$ ipython --no-banner

In [1]: import numpy as np

In [2]: np.set_printoptions(precision=1, suppress=True, linewidth=160)

In [3]: tidy = lambda a: np.round(a, 1) + 0

In [4]: arr = np.load("mat.npy")

In [5]: arr
Out[5]: 
array([[1. , 0. ],
       [0.7, 0.3]])

In [6]: np.linalg.matrix_rank(arr - arr[0, 0] * np.eye(2))
Out[6]: np.int64(1)

In [7]: tidy(np.linalg.matrix_power(arr - np.diag(np.diag(arr)), 2))
Out[7]: 
array([[0., 0.],
       [0., 0.]])

In [8]: [int(np.linalg.matrix_rank(np.linalg.matrix_power(arr, p))) for p in range(1, 3)]
Out[8]: [2, 2]

In [9]: x = np.array([2, 0])

In [10]: rhs = arr @ x

In [11]: rhs
Out[11]: array([2. , 1.4])

In [12]: tidy(np.linalg.solve(arr, rhs))
Out[12]: array([2., 0.])

In [13]: tidy(np.linalg.solve(arr, arr[:, 0]))
Out[13]: array([1., 0.])

In [14]: tidy(np.linalg.solve(arr.T, arr[0]))
Out[14]: array([1., 0.])

In [15]: tidy(np.linalg.solve(arr, rhs + arr[:, 1]))
Out[15]: array([2., 1.])

In [16]: tidy(np.linalg.matrix_power(arr, 100))
Out[16]: 
array([[1., 0.],
       [1., 0.]])

In [17]: arr @ np.ones(2)
Out[17]: array([1., 1.])

In [18]: tidy(np.linalg.matrix_power(arr, 2))
Out[18]: 
array([[1. , 0. ],
       [0.9, 0.1]])

In [19]: arr.sum(axis=1)
Out[19]: array([1., 1.])

In [20]: tidy(np.sort(np.abs(np.linalg.eigvals(arr)))[::-1])
Out[20]: array([1. , 0.3])

In [21]: pr = np.eye(2)[0]

In [22]: for _ in range(6):
    ...:     pr = pr @ arr
    ...:     print(pr.round(1))
    ...: 
[1. 0.]
[1. 0.]
[1. 0.]
[1. 0.]
[1. 0.]
[1. 0.]

In [23]: x = np.array([0, -3])

In [24]: h1 = np.maximum(arr @ x, 0)

In [25]: np.maximum(arr @ (3 * x), 0)
Out[25]: array([0., 0.])

In [26]: arr * (h1 > 1e-9)[:, None]
Out[26]: 
array([[0., 0.],
       [0., 0.]])

In [27]: tidy(np.tanh(arr @ x))
Out[27]: array([ 0. , -0.7])

In [28]: h1
Out[28]: array([0., 0.])

In [29]: mat = np.load("test2.npy")

In [30]: mat
Out[30]: 
array([[-0.7,  0.9,  2.1,  0. , -0.3,  4.6,  0.4],
       [ 0.3,  0.5, -0.7, -1.7,  1.6,  2.4, -0.1],
       [ 1. , -0.7,  3.1, -1.5,  0.5, -3.5,  0.9],
       [ 1.2,  1.7, -0.8,  0.1, -2.8,  8.5,  0.1],
       [ 0.1,  0.3, -1.6, -0.9,  1. ,  1.6,  0.4],
       [-1.8, -0.8, -0.9,  1.5,  1.6, -4. , -0.1],
       [ 0. , -0.2,  1.7,  1.8, -0.1, -1. , -0.5],
       [ 1.8, -0.1,  1.3, -1.5,  0.4, -0.4,  0.5],
       [-0.5, -1.9, -0.4,  0.3, -1.2, -9.4, -0.7],
       [ 0.3, -1.4,  1. , -0.1,  0.3, -6.9,  0.4],
       [-1.4,  0. , -1.1,  1. ,  1.3,  0.2, -1.7],
       [ 0.5,  0.8,  0.2,  0. , -1.4,  4. ,  0.1],
       [-0.6, -0.8, -0.9,  0. ,  0.7, -4.1, -0.2],
       [-0.4, -1.4, -0.1,  0.5, -0.7, -6.9,  0.4],
       [ 0.8,  0.5,  0.5, -0.5,  1. ,  2.7,  1.1],
       [-0.5, -0.3,  0.9, -1.2,  0.7, -1.4, -0.4],
       [-0.4,  0.8, -0.2,  1.1,  0.1,  4. ,  1.8],
       [-1.6, -1. , -1.7, -0.4, -0.4, -5. , -0.2],
       [-0.5,  1.3, -0.1,  1.2,  0.1,  6.6, -1.3],
       [-0.1, -1.1, -1.3,  1.1, -0.9, -5.4,  0.9],
       [-0.4,  0.9, -0.1, -0.5,  1. ,  4.3,  0.1],
       [ 1.9, -0.8,  0.1,  1.5,  1.3, -4. ,  0.3],
       [-1.7, -0.7, -1.1,  0.9, -0.5, -3.3,  1.4],
       [-0.8,  0.1,  0.2, -1.8, -0.7,  0.5,  0.5],
       [ 0.1, -1. , -1.2,  0. , -0.7, -5.1,  0.9],
       [-1.2,  0.4,  0.1, -1. ,  0.3,  2. , -2. ],
       [-0.3, -0.6,  0.6, -0.9, -0.2, -2.9,  1. ],
       [-0.4, -1.3,  1.2, -2.3, -2.4, -6.7,  0.4]])

In [31]: W2 = mat[[27, 4]].astype(float)

In [32]: for _ in range(3):
    ...:     z = np.linalg.norm(mat[:, None] - W2, axis=-1).argmin(axis=1)
    ...:     W2 = np.array([mat[z == j].mean(axis=0) for j in range(2)])
    ...: 

In [33]: z
Out[33]: array([1, 1, 0, 1, 1, 0, 1, 1, 0, 0, 1, 1, 0, 0, 1, 1, 1, 0, 1, 0, 1, 0, 0, 1, 0, 1, 0, 0])

In [34]: tidy(W2[1] - W2[0])
Out[34]: array([ 0.2,  1.5,  0.3, -0.3,  0.3,  7.7, -0.5])

In [35]: np.abs(W2[1] - W2[0]).argmax()
Out[35]: np.int64(5)
